% ipython --no-banner

In [1]: import numpy as np

In [2]: np.set_printoptions(suppress=True, linewidth=200)

In [3]: def rd(a):
   ...:     return np.round(a, 2) + 0
   ...: 

In [4]: A = np.load("sample11.npy")

In [5]: A
Out[5]: 
array([[-1,  0,  0,  0,  0,  0,  0,  0],
       [ 0,  0,  0,  0,  0, -2,  0, -1],
       [ 0,  0,  0,  1,  1,  0,  3,  0],
       [ 0,  0,  1, -1, -2,  0, -1,  0],
       [ 0,  0, -2, -2, -1,  0, -1,  0],
       [ 0,  1,  0,  0,  0,  0,  0, -3],
       [ 0,  0,  3,  1, -3,  0,  3,  0],
       [ 0,  2,  0,  0,  0, -3,  0,  1]])

In [6]: rd(np.abs(np.linalg.eigvals(A)).max())
Out[6]: np.float64(5.45)

In [7]: rd(np.linalg.det(A))
Out[7]: np.float64(255.0)

In [8]: rd(np.sort(np.abs(np.linalg.eigvals(A))))
Out[8]: array([0.96, 0.96, 1.  , 2.16, 2.16, 3.  , 3.65, 5.45])

In [9]: gram = A.T @ A

In [10]: np.trace(gram), (A ** 2).sum()
Out[10]: (np.int64(86), np.int64(86))

In [11]: gram
Out[11]: 
array([[ 1,  0,  0,  0,  0,  0,  0,  0],
       [ 0,  5,  0,  0,  0, -6,  0, -1],
       [ 0,  0, 14,  6, -9,  0, 10,  0],
       [ 0,  0,  6,  7,  2,  0,  9,  0],
       [ 0,  0, -9,  2, 15,  0, -3,  0],
       [ 0, -6,  0,  0,  0, 13,  0, -1],
       [ 0,  0, 10,  9, -3,  0, 20,  0],
       [ 0, -1,  0,  0,  0, -1,  0, 11]])

In [12]: rd(np.linalg.svd(A, compute_uv=False) ** 2)
Out[12]: array([34.37, 17.05, 16.24, 11.16,  4.5 ,  1.59,  1.  ,  0.09])

In [13]: mat = np.loadtxt("w.csv", delimiter=",")

In [14]: print(mat)
[[-0.17  0.49  2.96]
 [-1.91 -2.32 -0.03]
 [-2.07  0.2   2.16]
 [-0.7  -2.87 -0.52]
 [-2.73 -0.45 -1.16]
 [-2.82 -1.02  0.13]
 [ 0.7  -2.89 -0.37]
 [-2.93 -0.19  0.63]
 [ 2.88 -0.83  0.1 ]
 [ 1.61 -2.44 -0.69]
 [ 1.76 -1.72 -1.72]
 [-1.09 -1.69  2.23]
 [ 2.17 -2.07  0.08]
 [ 2.11 -1.7   1.3 ]
 [ 0.46 -2.88 -0.69]
 [-1.88  2.02 -1.17]
 [-2.75 -0.28  1.17]
 [ 2.88 -0.11 -0.82]
 [ 2.6  -1.45  0.42]
 [ 2.44 -1.29 -1.17]
 [-1.85  2.14 -0.99]]

In [15]: basis = mat[[14, 17]].astype(float)

In [16]: for _ in range(7):
    ...:     z = np.linalg.norm(mat[:, None] - basis, axis=-1).argmin(axis=1)
    ...:     basis = np.array([mat[z == j].mean(axis=0) for j in range(2)])
    ...: 

In [17]: z
Out[17]: array([0, 0, 0, 1, 0, 0, 1, 0, 1, 1, 1, 0, 1, 1, 1, 0, 0, 1, 1, 1, 0])

In [18]: print(rd(basis))
[[-2.02 -0.11  0.59]
 [ 1.72 -1.84 -0.37]]

In [19]: rd(basis[1] - basis[0])
Out[19]: array([ 3.74, -1.73, -0.96])

In [20]: np.bincount(z)
Out[20]: array([10, 11])

In [21]: x0 = np.array([-2, -1, 1])

In [22]: (basis @ x0).argmax()
Out[22]: np.int64(0)

In [23]: rd(basis @ (2 * x0))
Out[23]: array([ 9.49, -3.94])

In [24]: left, sig, Vh = np.linalg.svd(mat, full_matrices=False)

In [25]: np.allclose(left * sig @ Vh, mat)
Out[25]: True

In [26]: np.abs(left[:, 0]).round(6).argmax()
Out[26]: np.int64(19)

In [27]: left.shape, sig.shape, Vh.shape
Out[27]: ((21, 3), (3,), (3, 3))

In [28]: (sig > 1e-8).sum()
Out[28]: np.int64(3)

In [29]: rd(left.T @ left)
Out[29]: 
array([[1., 0., 0.],
       [0., 1., 0.],
       [0., 0., 1.]])

In [30]: Y = np.c_[mat[:, :1] @ np.array([[3]]), np.array([2, -2, 2, 3, -3, -2, 1, 0, -3, 2, -2, 0, 0, 0, 3, -2, 2, 1, -3, -3, -1])]

In [31]: print(rd(Y))
[[-0.51  2.  ]
 [-5.73 -2.  ]
 [-6.21  2.  ]
 [-2.1   3.  ]
 [-8.19 -3.  ]
 [-8.46 -2.  ]
 [ 2.1   1.  ]
 [-8.79  0.  ]
 [ 8.64 -3.  ]
 [ 4.83  2.  ]
 [ 5.28 -2.  ]
 [-3.27  0.  ]
 [ 6.51  0.  ]
 [ 6.33  0.  ]
 [ 1.38  3.  ]
 [-5.64 -2.  ]
 [-8.25  2.  ]
 [ 8.64  1.  ]
 [ 7.8  -3.  ]
 [ 7.32 -3.  ]
 [-5.55 -1.  ]]

In [32]: rd(np.linalg.norm(np.linalg.qr(mat)[0].T @ Y, axis=0) ** 2 / ((Y ** 2).sum(axis=0) + 1e-12))
Out[32]: array([1.  , 0.14])

In [33]: np.linalg.matrix_rank(np.c_[mat, Y])
Out[33]: np.int64(4)
